>>> import numpy as np
>>> import numpy.linalg as la
>>> np.set_printoptions(suppress=True, linewidth=140)
>>> def tidy(a):
...     return np.round(a, 2) + 0
... 
>>> W0 = np.load("sample10.npy")
>>> print(W0)
[[1.02 1.   0.   1.   0.   0.   0.   1.   2.   1.  ]
 [2.   2.02 2.   0.   1.   2.   2.   1.   0.   2.  ]
 [2.   0.   0.02 1.   1.   2.   1.   2.   2.   2.  ]
 [1.   2.   2.   0.02 0.   1.   1.   2.   2.   2.  ]
 [0.   2.   2.   0.   0.02 0.   1.   0.   1.   2.  ]
 [1.   1.   2.   0.   0.   1.02 2.   0.   1.   1.  ]
 [1.   2.   2.   0.   2.   0.   1.02 1.   1.   2.  ]
 [1.   1.   2.   1.   0.   0.   2.   0.02 2.   0.  ]
 [0.   2.   0.   0.   0.   1.   0.   0.   1.02 1.  ]
 [1.   1.   0.   1.   0.   0.   0.   1.   2.   1.02]]
>>> u, r1 = W0[3], W0[1]
>>> print(u @ r1)
20.04
>>> p = (u @ r1) / (u @ u) * u
>>> print(tidy(la.norm(u + r1) ** 2 + la.norm(u - r1) ** 2))
98.16
>>> vec = np.array([1, -2, 1, 3, 1, -1, -3, 2, -2, 2])
>>> a = np.maximum(W0 @ vec, 0)
>>> print(tidy(W0.T @ a))
[16.08  7.94  3.98  9.08  8.9  10.04  7.   16.04 20.1  18.02]
>>> print(tidy(la.norm(W0, axis=0)))
[3.75 4.91 4.9  2.   2.45 3.32 4.01 3.46 4.9  4.9 ]
>>> print(tidy(la.norm(W0, "nuc")))
26.52
>>> print(tidy(W0[2] @ W0[6]))
13.06
>>> print(la.norm(W0, axis=1).argmax())
1
>>> print(tidy(la.norm(W0[2], 1)), tidy(la.norm(W0[2], np.inf)))
13.02 2.0
>>> rng = np.random.default_rng(983666)
>>> labels = rng.permutation(10)
>>> print(labels)
[6 9 2 5 0 8 1 4 3 7]
>>> B = W0[labels][:, labels]
>>> print(tidy(la.det(B)), tidy(la.det(W0[labels])))
0.83 -0.83
>>> print(np.diag(B))
[1.02 1.02 0.02 1.02 1.02 1.02 2.02 0.02 0.02 0.02]
>>> print(tidy(np.sort(np.abs(la.eigvals(B)))))
[0.02 0.53 0.53 0.94 0.94 1.41 2.08 2.08 2.9  9.51]
>>> print(B)
[[1.02 2.   2.   0.   1.   1.   2.   2.   0.   1.  ]
 [0.   1.02 0.   0.   1.   2.   1.   0.   1.   1.  ]
 [1.   2.   0.02 2.   2.   2.   0.   1.   1.   2.  ]
 [2.   1.   2.   1.02 1.   1.   1.   0.   0.   0.  ]
 [0.   1.   0.   0.   1.02 2.   1.   0.   1.   1.  ]
 [0.   1.   0.   1.   0.   1.02 2.   0.   0.   0.  ]
 [2.   2.   2.   2.   2.   0.   2.02 1.   0.   1.  ]
 [1.   2.   2.   0.   0.   1.   2.   0.02 0.   0.  ]
 [1.   2.   2.   1.   1.   2.   2.   0.   0.02 2.  ]
 [2.   0.   2.   0.   1.   2.   1.   0.   1.   0.02]]
>>> u = np.array([2, 3, 0])
>>> print(tidy(np.polyval(u, B[0])))
[ 5.14 14.   14.    0.    5.    5.   14.   14.    0.    5.  ]
>>> print(tidy(np.cross(B[0, :3], B[1, :3])))
[-2.04  0.    1.04]
>>> print(tidy(np.convolve(B[0], u)))
[ 2.04  7.06 10.    6.    2.    5.    7.   10.    6.    2.    3.    0.  ]
>>> print(tidy(np.correlate(B[0], B[1], "full")))
[ 1.02  3.02  4.    3.02  5.04  9.02  9.    7.    6.04  8.04 10.04  6.    4.02  3.02  3.04  2.04  0.    1.02  0.  ]
>>> E = np.load("a.npy")
>>> print(E)
[[ 0.  0.  0.  0.  0.  0.  0.  2. -2.  4.  1. -7.]
 [ 0.  0.  0.  0.  0.  0.  0. -4.  9. -2.  6.  8.]
 [ 0.  0.  0.  0.  0.  0.  0. -1.  8. -6.  2. -6.]
 [ 0.  0.  0.  0.  0.  0.  0.  2. -2. -2.  1.  5.]
 [ 0.  0.  0.  0.  0.  0.  0.  5. -9.  9.  4.  8.]
 [ 0.  0.  0.  0.  0.  0.  0.  0.  8.  7.  3. -4.]
 [ 0.  0.  0.  0.  0.  0.  0.  4.  4.  3.  5.  7.]
 [ 2. -4. -1.  2.  5.  0.  4.  0.  0.  0.  0.  0.]
 [-2.  9.  8. -2. -9.  8.  4.  0.  0.  0.  0.  0.]
 [ 4. -2. -6. -2.  9.  7.  3.  0.  0.  0.  0.  0.]
 [ 1.  6.  2.  1.  4.  3.  5.  0.  0.  0.  0.  0.]
 [-7.  8. -6.  5.  8. -4.  7.  0.  0.  0.  0.  0.]]
>>> # symmetric, so the eigenvalues are real
>>> print(np.all(la.eigvalsh(E) > 0))
False
>>> Uu, sv, VT = la.svd(E)
>>> print(np.argmax(sv[:-1] / (sv[1:] + 1e-6)) + 1)
10
>>> B = Uu[:, :10] @ np.diag(sv[:10]) @ VT[:10]
>>> print(tidy(la.norm(E - B, 2)), tidy(sv[10]))
0.0 0.0
>>> print(la.matrix_rank(E, rtol=0.05))
10
>>> rk = la.matrix_rank(E)
>>> print(rk)
10
>>> null = la.svd(E)[2][rk:].T
>>> print(tidy(E @ null))
[[0. 0.]
 [0. 0.]
 [0. 0.]
 [0. 0.]
 [0. 0.]
 [0. 0.]
 [0. 0.]
 [0. 0.]
 [0. 0.]
 [0. 0.]
 [0. 0.]
 [0. 0.]]
>>> print(null.shape)
(12, 2)
>>> print([int(la.matrix_rank(np.delete(E, i, axis=0))) for i in range(12)])
[10, 10, 10, 10, 10, 10, 10, 9, 9, 9, 9, 9]
>>> vals, V = la.eigh(E)
>>> print(tidy(V @ np.diag(vals) @ V.T))
[[ 0.  0.  0.  0.  0.  0.  0.  2. -2.  4.  1. -7.]
 [ 0.  0.  0.  0.  0.  0.  0. -4.  9. -2.  6.  8.]
 [ 0.  0.  0.  0.  0.  0.  0. -1.  8. -6.  2. -6.]
 [ 0.  0.  0.  0.  0.  0.  0.  2. -2. -2.  1.  5.]
 [ 0.  0.  0.  0.  0.  0.  0.  5. -9.  9.  4.  8.]
 [ 0.  0.  0.  0.  0.  0.  0.  0.  8.  7.  3. -4.]
 [ 0.  0.  0.  0.  0.  0.  0.  4.  4.  3.  5.  7.]
 [ 2. -4. -1.  2.  5.  0.  4.  0.  0.  0.  0.  0.]
 [-2.  9.  8. -2. -9.  8.  4.  0.  0.  0.  0.  0.]
 [ 4. -2. -6. -2.  9.  7.  3.  0.  0.  0.  0.  0.]
 [ 1.  6.  2.  1.  4.  3.  5.  0.  0.  0.  0.  0.]
 [-7.  8. -6.  5.  8. -4.  7.  0.  0.  0.  0.  0.]]
>>> print(tidy(V.T @ E @ V))
[[-20.88   0.     0.     0.     0.     0.     0.     0.     0.     0.     0.     0.  ]
 [  0.   -17.89   0.     0.     0.     0.     0.     0.     0.     0.     0.     0.  ]
 [  0.     0.   -13.37   0.     0.     0.     0.     0.     0.     0.     0.     0.  ]
 [  0.     0.     0.    -5.38   0.     0.     0.     0.     0.     0.     0.     0.  ]
 [  0.     0.     0.     0.    -3.21   0.     0.     0.     0.     0.     0.     0.  ]
 [  0.     0.     0.     0.     0.     0.     0.     0.     0.     0.     0.     0.  ]
 [  0.     0.     0.     0.     0.     0.     0.     0.     0.     0.     0.     0.  ]
 [  0.     0.     0.     0.     0.     0.     0.     3.21   0.     0.     0.     0.  ]
 [  0.     0.     0.     0.     0.     0.     0.     0.     5.38   0.     0.     0.  ]
 [  0.     0.     0.     0.     0.     0.     0.     0.     0.    13.37   0.     0.  ]
 [  0.     0.     0.     0.     0.     0.     0.     0.     0.     0.    17.89   0.  ]
 [  0.     0.     0.     0.     0.     0.     0.     0.     0.     0.     0.    20.88]]
>>> print(tidy(vals.sum()), np.trace(E))
0.0 0.0
>>> print(tidy(la.eigvalsh(E + 5 * np.eye(12))))
[-15.88 -12.89  -8.37  -0.38   1.79   5.     5.     8.21  10.38  18.37  22.89  25.88]
>>> print(tidy(la.eigvalsh(E @ E)))
[  0.     0.    10.28  10.28  28.99  28.99 178.89 178.89 319.91 319.91 435.94 435.94]
>>> M = np.loadtxt("x.csv", delimiter=",")
>>> print(M)
[[  6.   6.   7.   9.   1.   9.   2.   0.   0.]
 [  1.   4.   1.   1.   8.   6.   8.  -6.   3.]
 [  5.   8.   5.   7.   5.   1.   2. -10.   5.]
 [  2.   5.   4.   9.   9.   6.   7.   0.   0.]
 [  0.   2.   0.   5.   8.   3.   0. -18.   9.]
 [  1.   3.   5.   8.   8.   0.   0.  -6.   3.]
 [  2.   9.   6.   1.   8.   0.   1.  -8.   4.]
 [  2.   6.   2.   6.   5.   5.   1.  -8.   4.]
 [  2.   6.   2.   8.   2.   6.   7. -16.   8.]
 [  1.   3.   6.   1.   1.   9.   0.  -4.   2.]
 [  7.   1.   0.   5.   3.   2.   3. -18.   9.]]
>>> Uu, sv, VT = la.svd(M)
>>> print(np.argmax(sv[:-1] / (sv[1:] + 1e-6)) + 1)
8
>>> B = Uu[:, :8] @ np.diag(sv[:8]) @ VT[:8]
>>> print(la.matrix_rank(M, rtol=0.05))
8
>>> print(tidy(la.norm(M - B) / la.norm(M)))
0.0
>>> print([round(float(x), 2) for x in la.svd(W0, compute_uv=False)[:3]])
[10.77, 4.1, 3.24]
>>> print(la.cond(W0) > 100)
True
>>> print(tidy(la.norm(W0, 2) / la.norm(W0)))
0.85
>>> print(la.matrix_rank(W0, rtol=0.1))
6
>>> print([round(float(x), 2) for x in la.svd(M, compute_uv=False)[:3]])
[50.55, 21.62, 12.61]
>>> print(np.argsort(-la.norm(M, axis=0).round(6), kind="stable")[:3])
[7 3 4]
>>> print(la.matrix_rank(M, rtol=0.1))
7
>>> print(tidy(la.norm(M, 2) / la.norm(M)))
0.86
>>> u = np.array([-7, 1, 4])
>>> print(np.convolve(E[7], u))
[-14.  30.  11. -31. -37.  13.  -8.   4.  16.   0.   0.   0.   0.   0.]
>>> print(np.cross(E[7, :3], E[2, :3]))
[ 0. -0.  0.]
>>> mat = np.load("w.npy")
>>> print(mat)
[[-0.78 -0.59 -0.4   1.21  0.53 -3.91  2.95  2.92 -1.18 -1.76]
 [ 0.19  2.78 -2.05 -0.75 -1.54  5.18  0.5  -0.12  2.04  1.94]
 [ 0.84  4.57 -7.65  1.43 -1.55  1.68  5.38  4.28  1.44  1.77]
 [ 0.6  -1.62  2.8  -0.81  1.03  1.05 -7.26 -6.03 -1.53  0.73]
 [-0.66  1.27  0.39  0.67 -1.65  0.71  4.15  4.03  1.26  0.04]
 [-0.36 -0.95 -0.23  1.42  0.27 -4.89  5.05  4.99 -0.32 -1.75]
 [ 1.52  1.5  -2.69 -0.58  0.1   3.17 -3.52 -3.59  0.35  2.35]
 [-1.77  0.04  0.52 -0.23 -0.66 -0.02  3.79  2.5   0.46 -1.92]
 [-1.11  0.25 -0.05  1.58 -0.16 -2.41  2.1   2.43 -1.41 -1.36]
 [ 1.89 -4.11  1.38 -2.58  2.07 -0.32 -7.73 -7.01 -0.76  0.33]
 [-0.52 -0.87  0.5   0.96  0.77 -2.56 -1.57 -1.06 -2.2  -1.28]
 [ 0.47 -6.31  6.05 -2.67  2.68 -2.28 -8.07 -7.22 -1.69 -1.65]
 [-0.99 -3.78  3.81 -0.15  1.1  -4.73  1.24  1.81 -0.8  -2.84]
 [-1.22  2.29  0.34 -1.08 -2.04  6.04  0.62 -0.24  1.67  0.81]
 [ 2.15  4.48 -5.56 -0.15 -1.17  6.83 -4.71 -4.6   0.71  4.54]
 [-0.35  5.89 -6.43  2.57 -2.66  1.4  10.41  8.95  2.47  1.2 ]
 [-0.3   2.48 -2.57  0.85 -0.98  1.35  2.45  1.75  0.41  0.41]
 [ 2.06  5.68 -7.34  0.53 -1.57  6.38 -1.74 -1.77  1.25  4.66]
 [-0.97 -3.22  6.87 -0.7   0.87 -0.98 -4.27 -2.82 -1.17 -1.19]
 [-2.62  5.27 -1.91  2.76 -3.85  2.03 10.5  10.22  1.79 -0.19]
 [-0.31  5.73 -4.16  0.12 -2.75  7.    3.6   2.41  2.86  2.67]
 [-1.31  5.9  -3.51  1.92 -2.94  3.79  6.98  6.2   1.91  1.32]
 [ 1.64  2.44 -4.78 -0.82 -0.78  4.77 -2.58 -2.81  1.1   2.84]
 [-0.49  2.53 -0.56 -0.76 -1.8   5.19  0.97  0.7   2.02  1.53]
 [ 0.25 -0.78  0.56  0.32  0.31 -1.77  0.12  0.07 -0.66 -0.41]
 [ 0.87 -5.56  2.82 -1.51  2.82 -5.66 -1.67 -1.43 -0.46 -2.32]
 [-1.9   3.97 -1.65  2.15 -2.31  1.08  6.73  6.04  0.43 -0.2 ]
 [ 0.29 -1.23  4.01 -2.89  0.42  4.77 -6.12 -5.96  1.33  1.25]
 [ 0.02  3.88 -3.45 -0.51 -2.48  5.94  3.36  2.09  2.88  2.05]
 [ 0.22  1.09 -0.4  -0.2  -0.7   1.57  1.75  1.39  1.51  0.83]
 [ 0.74 -4.07  5.89 -1.93  1.69  0.54 -9.47 -7.51 -1.3   0.28]
 [-0.13 -0.74  2.31  0.25 -0.15 -0.23 -1.17  0.27 -0.12  0.2 ]
 [ 1.96  2.48 -3.91  0.26 -0.61  2.61 -1.07 -0.81  1.07  2.88]
 [-1.54  5.82 -3.1   1.78 -3.7   4.83  7.88  7.52  2.68  1.44]]
>>> vec = np.array([-2, -3, 1, -3, -1, -2, -1, 1, 3, -2])
>>> rhs = mat @ vec
>>> print(tidy(la.lstsq(mat, rhs)[0]))
[-2. -3.  1. -3. -1. -2. -1.  1.  3. -2.]
>>> rhs = rhs + 0.1 * rng.normal(size=34)
>>> print(tidy(rhs))
[  6.6  -15.69 -29.32   0.87  -0.12  11.11 -18.69   9.25   0.32  14.24   2.11  33.14  29.76  -8.32 -42.25 -27.85 -13.97 -47.05  22.15
 -15.32 -30.4  -26.74 -24.25 -10.77   3.47  34.37 -14.95   7.5  -19.72  -3.42  17.13   5.28 -22.93 -23.87]
>>> coef, *_ = la.lstsq(mat, rhs)
>>> print(tidy(coef))
[-1.91 -2.78  1.01 -3.39 -1.44 -2.25 -1.14  1.06  3.   -2.1 ]
